$ python -q
>>> import numpy as np
>>> np.set_printoptions(precision=2, suppress=True, linewidth=160)
>>> rd = lambda a: np.round(a, 2) + 0
>>> rng = np.random.default_rng(8410)
>>> theta = np.sort(rng.uniform(-2, 2, 12))
>>> arr = np.c_[theta, theta ** 2, theta ** 3] @ np.array([[2, 1, 3], [2, 1, 0], [3, 1, 3]])
>>> print(rd(arr))
[[-17.42  -5.23 -26.62]
 [-12.33  -3.71 -19.8 ]
 [ -5.4   -1.69  -9.87]
 [ -4.86  -1.53  -9.03]
 [ -1.55  -0.58  -3.33]
 [ -0.52  -0.25  -1.03]
 [ -0.2   -0.1   -0.33]
 [  0.29   0.15   0.39]
 [  0.74   0.36   0.87]
 [  4.84   2.13   4.27]
 [ 13.11   5.4   10.93]
 [ 32.06  12.54  26.67]]
>>> vec = np.array([2, 2, 1])
>>> y = arr @ vec
>>> print(rd(np.linalg.pinv(arr) @ arr))
[[1. 0. 0.]
 [0. 1. 0.]
 [0. 0. 1.]]
>>> print(rd(np.linalg.lstsq(arr, y)[0]))
[2. 2. 1.]
>>> print(rd(y))
[-71.91 -51.88 -24.05 -21.81  -7.6   -2.56  -0.92   1.27   3.08  18.21  47.95 115.86]
>>> print(rd(np.linalg.solve(arr.T @ arr, arr.T @ y)))
[2. 2. 1.]
>>> y = y + 0.3 * rng.normal(size=12)
>>> print(rd(y))
[-71.86 -52.2  -23.99 -21.62  -7.28  -2.92  -0.86   1.57   2.6   18.36  48.18 115.39]
>>> c, *_ = np.linalg.lstsq(arr, y)
>>> print([round(float(np.linalg.norm(np.linalg.solve(arr.T @ arr + lam * np.eye(3), arr.T @ y))), 2) for lam in (0, 1, 10, 100)])
[3.02, 2.81, 2.76, 2.53]
>>> print(rd(arr.T @ (y - arr @ c)))
[0. 0. 0.]
>>> q, R = np.linalg.qr(arr)
>>> print(np.allclose(R.T @ R, arr.T @ arr))
True
>>> print(rd(np.trace(q @ q.T)))
3.0
>>> print(rd(np.abs(np.diag(R))))
[41.65  1.8   4.54]
>>> print(rd(R))
[[41.65 15.31 43.95]
 [ 0.   -1.8  13.77]
 [ 0.    0.    4.54]]
>>> D = np.linalg.norm(arr[:, None] - arr[None], axis=-1)
>>> print((D + 1e9 * np.eye(12)).round(6).argmin(axis=1))
[ 1  0  3  2  5  6  5  8  7  8  9 10]
>>> print(rd(np.linalg.norm(arr - arr.mean(axis=0), axis=1)))
[30.95 22.31 10.06  9.06  2.8   1.95  2.24  2.71  3.12  7.85 18.7  44.26]
>>> print(np.linalg.matrix_rank(D ** 2))
5
>>> print(rd(D[2]))
[20.92 12.27  0.    1.01  7.67 10.2  10.98 11.88 12.54 17.87 28.74 54.23]
>>> print(np.unravel_index(D.round(6).argmax(), D.shape))
(np.int64(0), np.int64(11))
>>> X = np.loadtxt("run15.csv", delimiter=",")
>>> print(X)
[[14. 20. 16. 12.]
 [20. 23. 20. 15.]
 [16. 20. 14. 12.]
 [12. 15. 12.  7.]]
>>> t3 = np.stack([X, 5 * X, X[::-1]])
>>> print(np.einsum("bij,cij->bc", t3, t3))
[[  4108.  20540.   3968.]
 [ 20540. 102700.  19840.]
 [  3968.  19840.   4108.]]
>>> vec = np.array([1, -2, 1, -1])
>>> y = X @ vec
>>> c, lr = np.zeros(4), 1 / np.linalg.norm(X, 2) ** 2
>>> for i in range(5):
...     c -= lr * X.T @ (X @ c - y)
...     if i % 1 == 0: print(i, round(np.linalg.norm(X @ c - y), 2))
... 
0 5.14
1 5.14
2 5.13
3 5.13
4 5.12
>>> print(rd(c))
[-0.3  -0.39 -0.3  -0.23]
>>> print(rd(np.linalg.cond(X)))
32.0
>>> vals, vecs = np.linalg.eigh(X)
>>> vec = np.array([-2, 0, 0, 2])
>>> print(vec @ X @ vec)
-12.0
>>> print(np.abs(X).sum(axis=1).max(), rd(np.abs(vals).max()))
78.0 64.0
>>> print(vec @ X @ vec / (vec @ vec), rd(vals[0]), rd(vals[-1]))
-1.5 -2.0 64.0
>>> gram = X.T @ X
>>> print(gram)
[[ 996. 1240.  992.  744.]
 [1240. 1554. 1240.  930.]
 [ 992. 1240.  996.  744.]
 [ 744.  930.  744.  562.]]
>>> print(np.linalg.matrix_rank(gram))
4
>>> print((X @ X.T).shape)
(4, 4)
>>> print(np.diag(gram))
[ 996. 1554.  996.  562.]
>>> J = np.load("mat.npy")
>>> print(J)
[[ 0  7  4  5  3]
 [ 7 16  2 12  5]
 [ 4  2  8 13  6]
 [ 5 12 13 10  8]
 [ 3  5  6  8 16]]
>>> # equal to its transpose
>>> q, R = np.linalg.qr(J)
>>> print(rd(q.T @ q))
[[1. 0. 0. 0. 0.]
 [0. 1. 0. 0. 0.]
 [0. 0. 1. 0. 0.]
 [0. 0. 0. 1. 0.]
 [0. 0. 0. 0. 1.]]
>>> print(rd(np.abs(np.diag(R))))
[ 9.95  9.69 10.97  5.8  10.67]
>>> print(rd(abs(R[0, 0])), rd(np.linalg.norm(J[:, 0])))
9.95 9.95
>>> print(q.shape, R.shape)
(5, 5) (5, 5)
>>> print(rd(q @ R))
[[ 0.  7.  4.  5.  3.]
 [ 7. 16.  2. 12.  5.]
 [ 4.  2.  8. 13.  6.]
 [ 5. 12. 13. 10.  8.]
 [ 3.  5.  6.  8. 16.]]
>>> print(rd(np.linalg.eigvals(J)))
[38.51 -6.74 -2.46 12.49  8.2 ]
>>> print(rd(np.poly(J)))
[     1.    -50.    371.   3348. -21360. -65478.]
>>> print(np.kron(np.eye(2, dtype=int), J))
[[ 0  7  4  5  3  0  0  0  0  0]
 [ 7 16  2 12  5  0  0  0  0  0]
 [ 4  2  8 13  6  0  0  0  0  0]
 [ 5 12 13 10  8  0  0  0  0  0]
 [ 3  5  6  8 16  0  0  0  0  0]
 [ 0  0  0  0  0  0  7  4  5  3]
 [ 0  0  0  0  0  7 16  2 12  5]
 [ 0  0  0  0  0  4  2  8 13  6]
 [ 0  0  0  0  0  5 12 13 10  8]
 [ 0  0  0  0  0  3  5  6  8 16]]
>>> t3 = np.stack([J, 2 * J, J[::-1]])
>>> print(np.linalg.matrix_rank(t3))
[5 5 5]
>>> print(t3.shape)
(3, 5, 5)
>>> print(rd(np.linalg.norm(t3, axis=(1, 2))))
[41.93 83.86 41.93]
>>> vec = np.array([3, -5, 5, -4, -2])
>>> y = J @ vec
>>> c, lr = np.zeros(5), 1 / np.linalg.norm(J, 2) ** 2
>>> for i in range(6):
...     c -= lr * J.T @ (J @ c - y)
...     if i % 2 == 0: print(i, round(np.linalg.norm(J @ c - y), 2))
... 
0 57.82
2 50.27
4 44.2
>>> print(rd(c))
[-0.97 -2.91  0.35 -1.73 -1.  ]
>>> print(rd(np.linalg.cond(J)))
15.63
>>> vals, vecs = np.linalg.eigh(J)
>>> vec = np.array([1, 2, 2, 2, 1])
>>> print(vec @ J @ vec)
514
>>> print(np.abs(J).sum(axis=1).max(), rd(np.abs(vals).max()))
48 38.51
>>> print((np.sign(vecs[:, -1].round(6)) == np.sign(vecs[0, -1].round(6))).astype(int))
[1 1 1 1 1]
>>> E = np.load("layer18.npy")
>>> print(E)
[[ 0 -2  0 -2]
 [ 1  0  1  0]
 [ 0 -2  0 -2]
 [ 1  0  1  0]]
>>> Uu, sv, vt = np.linalg.svd(E)
>>> vecs = vt[:(sv > 1e-8).sum()]
>>> vec = E[3] + -2 * E[1] + rng.integers(2) * np.eye(4)[0]
>>> print(vec)
[ 0.  0. -1.  0.]
>>> print(rd(np.diag(vecs.T @ vecs)))
[0.5 0.5 0.5 0.5]
>>> print(rd(vecs.T @ vecs))
[[0.5 0.  0.5 0. ]
 [0.  0.5 0.  0.5]
 [0.5 0.  0.5 0. ]
 [0.  0.5 0.  0.5]]
>>> print(rd(np.linalg.norm(vec - vecs.T @ vecs @ vec)))
0.71
>>> print(np.linalg.matrix_rank(np.vstack([E, vec])))
3
>>> rk = np.linalg.matrix_rank(E)
>>> print(rk)
2
>>> null = np.linalg.svd(E)[2][rk:].T
>>> print(np.allclose(E @ null, 0))
True
>>> print([int(np.linalg.matrix_rank(E[:i])) for i in range(1, len(E) + 1)])
[1, 2, 2, 2]
>>> print(null.shape)
(4, 2)
>>> print(rd(E @ null))
[[0. 0.]
 [0. 0.]
 [0. 0.]
 [0. 0.]]
>>> print(E @ E)
[[-4  0 -4  0]
 [ 0 -4  0 -4]
 [-4  0 -4  0]
 [ 0 -4  0 -4]]
>>> print(np.allclose(E, E.T))
False
>>> print((E - E.T) / 2)
[[ 0.  -1.5  0.  -1.5]
 [ 1.5  0.   1.5  0. ]
 [ 0.  -1.5  0.  -1.5]
 [ 1.5  0.   1.5  0. ]]
>>> print(np.allclose(E @ E.T, E.T @ E))
False
>>> print(rd(np.sort(np.abs(np.linalg.eigvals(E)))))
[0.   0.   2.83 2.83]
>>> print(rd(np.linalg.norm(E, axis=0)))
[1.41 2.83 1.41 2.83]
>>> print(E[3] @ E[2])
0
>>> print(rd(np.linalg.norm(E, 1)), rd(np.linalg.norm(E, np.inf)))
4.0 4.0
>>> print(rd(np.linalg.norm(E, axis=1)))
[2.83 1.41 2.83 1.41]
>>> print(rd(np.linalg.norm(E, "nuc")))
6.0
>>> print(rd(np.linalg.norm(E[3] - E[2])))
3.16
>>> Uu, sv, vt = np.linalg.svd(E)
>>> print(rd(sv))
[4. 2. 0. 0.]
>>> Y = Uu[:, :2] @ np.diag(sv[:2]) @ vt[:2]
>>> print(np.linalg.matrix_rank(Y))
2
>>> print(rd(np.abs(E - Y).max()))
0.0
>>> print(rd(Y))
[[ 0. -2.  0. -2.]
 [ 1.  0.  1.  0.]
 [ 0. -2.  0. -2.]
 [ 1.  0.  1.  0.]]
>>> mat = 0.5 ** np.abs(np.subtract.outer(np.arange(8), np.arange(8)))
>>> print(rd(mat))
[[1.   0.5  0.25 0.12 0.06 0.03 0.02 0.01]
 [0.5  1.   0.5  0.25 0.12 0.06 0.03 0.02]
 [0.25 0.5  1.   0.5  0.25 0.12 0.06 0.03]
 [0.12 0.25 0.5  1.   0.5  0.25 0.12 0.06]
 [0.06 0.12 0.25 0.5  1.   0.5  0.25 0.12]
 [0.03 0.06 0.12 0.25 0.5  1.   0.5  0.25]
 [0.02 0.03 0.06 0.12 0.25 0.5  1.   0.5 ]
 [0.01 0.02 0.03 0.06 0.12 0.25 0.5  1.  ]]
>>> # equal to its transpose
>>> r0 = np.array([4, 2, 7, 9, 3, 4, 1, 5])
>>> Y = mat + np.outer(r0, np.eye(8)[0])
>>> print(np.linalg.matrix_rank(Y - mat))
1
>>> print(rd(np.linalg.det(Y) / np.linalg.det(mat)), rd(1 + np.linalg.solve(mat, r0)[0]))
5.0 5.0
>>> low = np.linalg.cholesky(mat)
>>> print(rd(mat / np.sqrt(np.outer(np.diag(mat), np.diag(mat)))))
[[1.   0.5  0.25 0.12 0.06 0.03 0.02 0.01]
 [0.5  1.   0.5  0.25 0.12 0.06 0.03 0.02]
 [0.25 0.5  1.   0.5  0.25 0.12 0.06 0.03]
 [0.12 0.25 0.5  1.   0.5  0.25 0.12 0.06]
 [0.06 0.12 0.25 0.5  1.   0.5  0.25 0.12]
 [0.03 0.06 0.12 0.25 0.5  1.   0.5  0.25]
 [0.02 0.03 0.06 0.12 0.25 0.5  1.   0.5 ]
 [0.01 0.02 0.03 0.06 0.12 0.25 0.5  1.  ]]
>>> print(rd(np.prod(np.diag(low)) ** 2), rd(np.linalg.det(mat)))
0.13 0.13
>>> print(rd(low @ low.T))
[[1.   0.5  0.25 0.12 0.06 0.03 0.02 0.01]
 [0.5  1.   0.5  0.25 0.12 0.06 0.03 0.02]
 [0.25 0.5  1.   0.5  0.25 0.12 0.06 0.03]
 [0.12 0.25 0.5  1.   0.5  0.25 0.12 0.06]
 [0.06 0.12 0.25 0.5  1.   0.5  0.25 0.12]
 [0.03 0.06 0.12 0.25 0.5  1.   0.5  0.25]
 [0.02 0.03 0.06 0.12 0.25 0.5  1.   0.5 ]
 [0.01 0.02 0.03 0.06 0.12 0.25 0.5  1.  ]]
>>> print(rd(low))
[[1.   0.   0.   0.   0.   0.   0.   0.  ]
 [0.5  0.87 0.   0.   0.   0.   0.   0.  ]
 [0.25 0.43 0.87 0.   0.   0.   0.   0.  ]
 [0.12 0.22 0.43 0.87 0.   0.   0.   0.  ]
 [0.06 0.11 0.22 0.43 0.87 0.   0.   0.  ]
 [0.03 0.05 0.11 0.22 0.43 0.87 0.   0.  ]
 [0.02 0.03 0.05 0.11 0.22 0.43 0.87 0.  ]
 [0.01 0.01 0.03 0.05 0.11 0.22 0.43 0.87]]
